% ipython --no-banner

In [1]: import numpy as np

In [2]: from numpy import linalg as LA

In [3]: np.set_printoptions(precision=3, suppress=True, linewidth=160, legacy="1.25")

In [4]: tidy = lambda a: np.round(a, 3) + 0

In [5]: K = np.array([[2, 1, 0, 0, 0, 0],
   ...:     [1, 2, 0, 0, 0, 0],
   ...:     [0, 1, 0, 0, 0, 0],
   ...:     [0, 0, 2, 1, 0, 0],
   ...:     [0, 0, 1, 2, 0, 0],
   ...:     [0, 0, 0, 1, 0, 0],
   ...:     [0, 0, 0, 0, 2, 1],
   ...:     [0, 0, 0, 0, 1, 2],
   ...:     [0, 0, 0, 0, 0, 1]])

In [6]: K
Out[6]: 
array([[2, 1, 0, 0, 0, 0],
       [1, 2, 0, 0, 0, 0],
       [0, 1, 0, 0, 0, 0],
       [0, 0, 2, 1, 0, 0],
       [0, 0, 1, 2, 0, 0],
       [0, 0, 0, 1, 0, 0],
       [0, 0, 0, 0, 2, 1],
       [0, 0, 0, 0, 1, 2],
       [0, 0, 0, 0, 0, 1]])

In [7]: vec = np.array([1, 8, 4, 5, 9, 8])

In [8]: rhs = K @ vec

In [9]: tidy(LA.solve(K.T @ K, K.T @ rhs))
Out[9]: array([1., 8., 4., 5., 9., 8.])

In [10]: rng = np.random.default_rng(3887)

In [11]: rhs = rhs + 0.02 * rng.normal(size=9)

In [12]: tidy(rhs)
Out[12]: array([10.015, 17.013,  7.963, 13.01 , 13.989,  4.986, 25.921, 25.005,  7.995])

In [13]: coef, *_ = LA.lstsq(K, rhs)

In [14]: [round(float(LA.norm(LA.solve(K.T @ K + lam * np.eye(6), K.T @ rhs))), 2) for lam in (0, 1, 10, 100)]
Out[14]: [15.82, 13.95, 7.39, 1.32]

In [15]: tidy(K.T @ (rhs - K @ coef))
Out[15]: array([0., 0., 0., 0., 0., 0.])

In [16]: q, _ = LA.qr(np.array([[2.6, 0.2, 0.3, -0.2],
    ...:     [1.1, 1.0, -1.5, -1.3],
    ...:     [-0.3, -2.2, 1.3, -0.4],
    ...:     [0.7, 0.8, -0.6, 0.5]]))

In [17]: evals = np.array([9, 4, 8, 4])

In [18]: arr = q @ np.diag(evals) @ q.T

In [19]: tidy(arr)
Out[19]: 
array([[ 8.394,  0.525, -0.955,  1.017],
       [ 0.525,  7.697,  1.106,  0.572],
       [-0.955,  1.106,  4.617, -0.07 ],
       [ 1.017,  0.572, -0.07 ,  4.292]])

In [20]: vec = np.ones(4)

In [21]: for _ in range(3):
    ...:     vec = arr @ vec
    ...:     vec /= LA.norm(vec)
    ...:     print(round(vec @ arr @ vec, 3))
    ...: 
8.367
8.697
8.8

In [22]: tidy(LA.eigvalsh(arr)[-1])
Out[22]: 9.0

In [23]: tidy(vec)
Out[23]: array([0.665, 0.689, 0.112, 0.267])
